>>> import numpy as np
>>> import numpy.linalg as la
>>> np.set_printoptions(precision=2, suppress=True, linewidth=120)
>>> J = np.load("a.npy")
>>> J
array([[ 0.59, -0.25, -0.42],
       [-0.25,  0.11,  0.18],
       [-0.42,  0.18,  0.3 ]])
>>> round(float(la.det(J[::-1])), 2)
0.0
>>> np.kron(np.eye(2, dtype=int), J)
array([[ 0.59, -0.25, -0.42,  0.  , -0.  , -0.  ],
       [-0.25,  0.11,  0.18, -0.  ,  0.  ,  0.  ],
       [-0.42,  0.18,  0.3 , -0.  ,  0.  ,  0.  ],
       [ 0.  , -0.  , -0.  ,  0.59, -0.25, -0.42],
       [-0.  ,  0.  ,  0.  , -0.25,  0.11,  0.18],
       [-0.  ,  0.  ,  0.  , -0.42,  0.18,  0.3 ]])
>>> np.round(la.det(J.T), 2)
np.float64(-0.0)
>>> x0 = np.array([2, 1, 2])
>>> J * x0
array([[ 1.18, -0.25, -0.84],
       [-0.51,  0.11,  0.36],
       [-0.84,  0.18,  0.6 ]])
>>> J @ x0
array([ 0.08, -0.04, -0.06])
>>> (J * x0).sum(axis=1)
array([ 0.08, -0.04, -0.06])
>>> x0 = np.array([1, -1, -1])
>>> h = np.maximum(J @ x0, 0)
>>> np.flatnonzero(h > 1e-9)
array([0])
>>> h
array([1.27, 0.  , 0.  ])
>>> F = np.load("block7.npy")
>>> F
array([[-8, -7,  4,  1, -2,  7],
       [-7, 10, -7,  3,  4,  6],
       [ 4, -7, -6,  3, -4,  2],
       [ 1,  3,  3, 10,  6,  5],
       [-2,  4, -4,  6,  8,  1],
       [ 7,  6,  2,  5,  1,  6]])
>>> other = F / np.sqrt((F ** 2).mean(axis=1, keepdims=True))
>>> la.matrix_rank(F - F.mean(axis=1, keepdims=True))
np.int64(5)
>>> basis = 20 * np.array([[-1.4, 0.4, -0.2, 0.9, -2.0],
...     [-0.3, -0.1, 0.0, 1.8, 0.1],
...     [-1.4, 0.8, -0.6, 1.8, -1.6]])
>>> rng = np.random.default_rng(478587)
>>> labels = rng.integers(0, 3, 24)
>>> m1 = basis[labels] + rng.normal(size=(24, 5))
>>> m1
array([[ -5.83,  -1.87,  -0.54,  35.2 ,   1.61],
       [-26.44,  14.33, -12.51,  34.49, -32.63],
       [-27.44,   8.06,  -4.1 ,  17.3 , -39.38],
       [-29.08,  12.96, -12.12,  36.2 , -31.46],
       [ -6.12,  -0.96,   1.62,  35.39,   2.73],
       [ -5.77,   0.31,   0.62,  36.89,   1.03],
       [-30.06,   8.27,  -3.56,  18.17, -40.37],
       [-28.5 ,  17.09, -11.2 ,  36.02, -30.61],
       [ -5.79,  -2.39,  -0.35,  34.76,   2.81],
       [-27.2 ,   8.1 ,  -3.16,  17.76, -39.92],
       [-29.47,   8.78,  -4.8 ,  17.4 , -40.92],
       [-27.02,   8.62,  -4.66,  18.52, -42.69],
       [-28.56,   9.05,  -5.07,  17.68, -40.5 ],
       [-27.15,  16.35, -11.44,  37.55, -31.53],
       [-28.06,   6.78,  -3.91,  17.82, -39.04],
       [-26.61,   8.26,  -3.24,  18.02, -39.73],
       [ -6.64,  -1.86,  -0.48,  35.45,   2.65],
       [-30.  ,   7.99,  -4.01,  18.64, -38.29],
       [-28.71,  15.44, -12.06,  36.81, -31.85],
       [-28.58,  17.1 , -10.98,  36.81, -31.34],
       [-28.22,   6.98,  -4.06,  17.17, -41.1 ],
       [-28.94,  17.26, -13.37,  35.55, -31.56],
       [-29.12,  15.9 , -12.48,  36.01, -32.38],
       [ -7.69,  -2.6 ,   0.52,  36.27,   1.24]])
>>> dist = la.norm(m1[:, None] - m1[None], axis=-1)
>>> dist.mean(axis=1).argmax()
np.int64(8)
>>> (dist + 1e9 * np.eye(24)).round(6).argmin(axis=1)
array([16, 22,  9, 18, 16,  4, 10, 19, 16, 15, 12, 12, 10, 19,  2,  9,  8,  6, 22,  7, 14, 22, 18, 16])
>>> np.flatnonzero(dist[9] < dist.mean() / 2)
array([ 2,  6,  9, 10, 11, 12, 14, 15, 17, 20])
>>> np.unravel_index(dist.round(6).argmax(), dist.shape)
(np.int64(8), np.int64(11))
>>> labels = m1[:, 2] > np.median(m1[:, 2])
>>> f = m1[labels].mean(axis=0) - m1[~labels].mean(axis=0)
>>> np.argsort(-np.abs(f).round(6), kind="stable")
array([4, 0, 1, 2, 3])
>>> ((m1 - m1.mean(axis=0)) @ f > 0).astype(int)
array([1, 0, 0, 0, 1, 1, 0, 0, 1, 0, 0, 0, 0, 0, 0, 0, 1, 0, 0, 0, 0, 0, 0, 1])
>>> hat = m1 @ la.solve(m1.T @ m1, m1.T)
>>> np.allclose(hat @ hat, hat)
True
>>> hat @ m1[:, 0]
array([ -5.83, -26.44, -27.44, -29.08,  -6.12,  -5.77, -30.06, -28.5 ,  -5.79, -27.2 , -29.47, -27.02, -28.56, -27.15,
       -28.06, -26.61,  -6.64, -30.  , -28.71, -28.58, -28.22, -28.94, -29.12,  -7.69])
>>> K = np.loadtxt("test7.csv", delimiter=",")
>>> K
array([[ 4.06, -0.21, -8.33, -0.33, -3.73],
       [ 3.71,  0.74, -3.74, -4.79,  6.98],
       [-1.26,  0.68,  5.13, -2.85,  7.97],
       [-1.46,  0.66,  5.4 , -2.69,  7.81],
       [-4.42, -0.62,  5.52,  4.47, -5.45],
       [ 4.67,  0.55, -6.27, -4.21,  4.57],
       [-1.94,  0.6 ,  6.06, -2.25,  7.35],
       [-1.47, -0.83, -0.75,  4.49, -8.74],
       [ 4.08,  0.69, -4.63, -4.67,  6.29],
       [ 4.67,  0.55, -6.26, -4.21,  4.58],
       [ 3.35,  0.77, -2.93, -4.84,  7.49],
       [-4.97, -0.37,  7.58,  3.43, -2.43]])
>>> W1 = np.array([[3, 2, 3, -1, 3, 2],
...     [3, 1, 2, -3, 2, -2],
...     [-3, -3, 1, 1, -1, -2],
...     [-1, -3, 2, 3, 0, -1],
...     [1, -1, -2, -1, -1, 2]])
>>> c = np.array([0, 1, 0, 2, 0, 0])
>>> act = np.maximum(K @ W1 + c, 0)
>>> (act > 0).mean(axis=0)
array([0.5 , 0.5 , 0.33, 0.25, 0.58, 0.67])
>>> basis = np.array([[-1, 3, 3],
...     [-3, 2, 0],
...     [2, -3, -2],
...     [-1, 3, 1],
...     [0, -3, 2],
...     [-1, -1, 1]])
>>> (act @ basis).round(6).argmax(axis=1)
array([2, 2, 2, 2, 1, 2, 0, 1, 2, 2, 2, 1])
>>> W1 @ basis
array([[ -4, -10,  10],
       [  3,  -8,   4],
       [ 15, -10, -14],
       [ 12,  -5,  -5],
       [ -3,   5,   6]])
>>> basis = K[[11, 5]].astype(float)
>>> for _ in range(3):
...     labels = la.norm(K[:, None] - basis, axis=-1).argmin(axis=1)
...     basis = np.array([K[labels == j].mean(axis=0) for j in range(2)])
... 
>>> labels
array([1, 1, 0, 0, 0, 1, 0, 0, 1, 1, 1, 0])
>>> basis[1] - basis[0]
array([  6.68,   0.49, -10.19,  -4.61,   3.28])
>>> np.abs(basis[1] - basis[0]).argmax()
np.int64(2)
>>> basis
array([[-2.59,  0.02,  4.83,  0.77,  1.08],
       [ 4.09,  0.51, -5.36, -3.84,  4.37]])
>>> rk = la.matrix_rank(K)
>>> rk
np.int64(2)
>>> N = la.svd(K)[2][rk:].T
>>> [int(la.matrix_rank(K[:, :j + 1])) for j in range(5)]
[1, 2, 2, 2, 2]
>>> np.allclose(K @ N, 0)
True
>>> N.shape
(5, 3)
>>> np.round(N @ N.T, 2) + 0
array([[ 0.75, -0.01,  0.4 ,  0.15, -0.08],
       [-0.01,  0.99,  0.  ,  0.04, -0.07],
       [ 0.4 ,  0.  ,  0.27, -0.12, -0.15],
       [ 0.15,  0.04, -0.12,  0.76,  0.37],
       [-0.08, -0.07, -0.15,  0.37,  0.23]])
>>> Xc = K - K.mean(axis=0)
>>> evecs = la.svd(Xc)[2][:2]
>>> other = Xc - Xc @ evecs.T @ evecs
>>> np.round(other.std(axis=0), 2) + 0
array([0., 0., 0., 0., 0.])
>>> (Xc @ evecs.T).std(axis=0)
array([7.4 , 5.89])
>>> np.round(la.norm(other) / la.norm(Xc), 2)
np.float64(0.0)
>>> np.diag(evecs.T @ evecs)
array([0.25, 0.01, 0.73, 0.24, 0.77])
>>> np.round(np.cov(Xc @ evecs.T, rowvar=False), 2) + 0
array([[59.79,  0.  ],
       [ 0.  , 37.85]])
>>> G = np.cov(K, rowvar=False)
>>> K.std(axis=0)
array([3.52, 0.57, 5.57, 3.51, 5.79])
>>> np.argwhere(np.triu(np.abs(np.corrcoef(K.T)) > 0.8, 1))
array([[0, 2],
       [1, 3],
       [1, 4],
       [3, 4]])
>>> np.corrcoef(K.T)
array([[ 1.  ,  0.53, -0.93, -0.75,  0.38],
       [ 0.53,  1.  , -0.19, -0.96,  0.99],
       [-0.93, -0.19,  1.  ,  0.46, -0.02],
       [-0.75, -0.96,  0.46,  1.  , -0.9 ],
       [ 0.38,  0.99, -0.02, -0.9 ,  1.  ]])
>>> s = 5 * 0.9 ** np.arange(3)
>>> O, _ = la.qr(np.array([[-1.5, -1.6, -0.5], [1.3, 1.3, -1.4], [0.1, 0.7, -0.4]]))
>>> E = rng.normal(size=(28, 3)) * s @ O
>>> E
array([[  8.7 ,  -2.4 ,   2.05],
       [ -2.36,  -7.4 ,   8.37],
       [ -3.7 ,   0.79,   3.6 ],
       [  2.07,  -1.51,   1.45],
       [  3.21,   0.19,   1.38],
       [-12.36,   3.42,  -1.29],
       [  6.94,   4.04,  -3.57],
       [ -0.22,   0.42,   4.19],
       [  0.43,   4.72,   0.46],
       [  5.82,   5.54,  -3.12],
       [ -0.19,  -2.33,   5.41],
       [ -1.69,  -6.3 ,   1.67],
       [  1.55,  -1.96,  -5.37],
       [ -4.93,  -6.43,   1.23],
       [ -3.38,  -4.4 ,   9.37],
       [  3.32,   3.53,   1.69],
       [ -0.5 ,  -2.18,  -2.09],
       [ -7.32,   1.46,  -1.49],
       [  4.94,   0.51,   3.12],
       [  4.97,   0.72,  -3.02],
       [  2.97,   1.92,   6.17],
       [  2.55,   1.97,  -4.79],
       [  3.27,  -5.14,  -1.17],
       [  3.58,   4.85,  -0.71],
       [ -2.65,   1.2 ,  -3.  ],
       [ -0.18,  -2.33,  -5.4 ],
       [ -3.03,  -6.93,  -2.62],
       [ -1.12,   0.37,   3.98]])
>>> x0 = np.array([-3, 1, 4])
>>> target = E @ x0
>>> la.lstsq(E, target)[0]
array([-3.,  1.,  4.])
>>> target = target + 0.3 * rng.normal(size=28)
>>> target
array([-19.89,  33.25,  26.14,  -2.02,  -3.7 ,  35.22, -30.8 ,  17.69,   5.62, -24.19,  19.98,   5.52, -27.6 ,  13.9 ,
        42.96,   0.3 ,  -8.8 ,  16.95,  -1.57, -25.61,  17.85, -25.  , -19.65,  -8.93,  -2.85, -23.18,  -8.36,  19.57])
>>> c, *_ = la.lstsq(E, target)
>>> c.round()
array([-3.,  1.,  4.])
>>> A = np.array([[1.0, 2.0, 0.0, 0.0, 0.0, 0.0],
...     [2.0, 3.0, 2.0, 0.0, 0.0, 0.0],
...     [0.0, 2.0, 2.0, 2.0, 0.0, 0.0],
...     [0.0, 0.0, 2.0, -1.0, 2.0, 0.0],
...     [0.0, 0.0, 0.0, 2.0, -3.0, 2.0],
...     [0.0, 0.0, 0.0, 0.0, 2.0, 1.0]])
>>> x0 = np.array([2, 0, 0, 1, 1, 2])
>>> target = A @ x0
>>> target
array([2., 4., 2., 1., 3., 4.])
>>> la.solve(A.T, A[0])
array([1., 0., 0., 0., 0., 0.])
>>> la.solve(A, target)
array([2., 0., 0., 1., 1., 2.])
>>> la.solve(A, target + A[:, 1])
array([2., 1., 0., 1., 1., 2.])
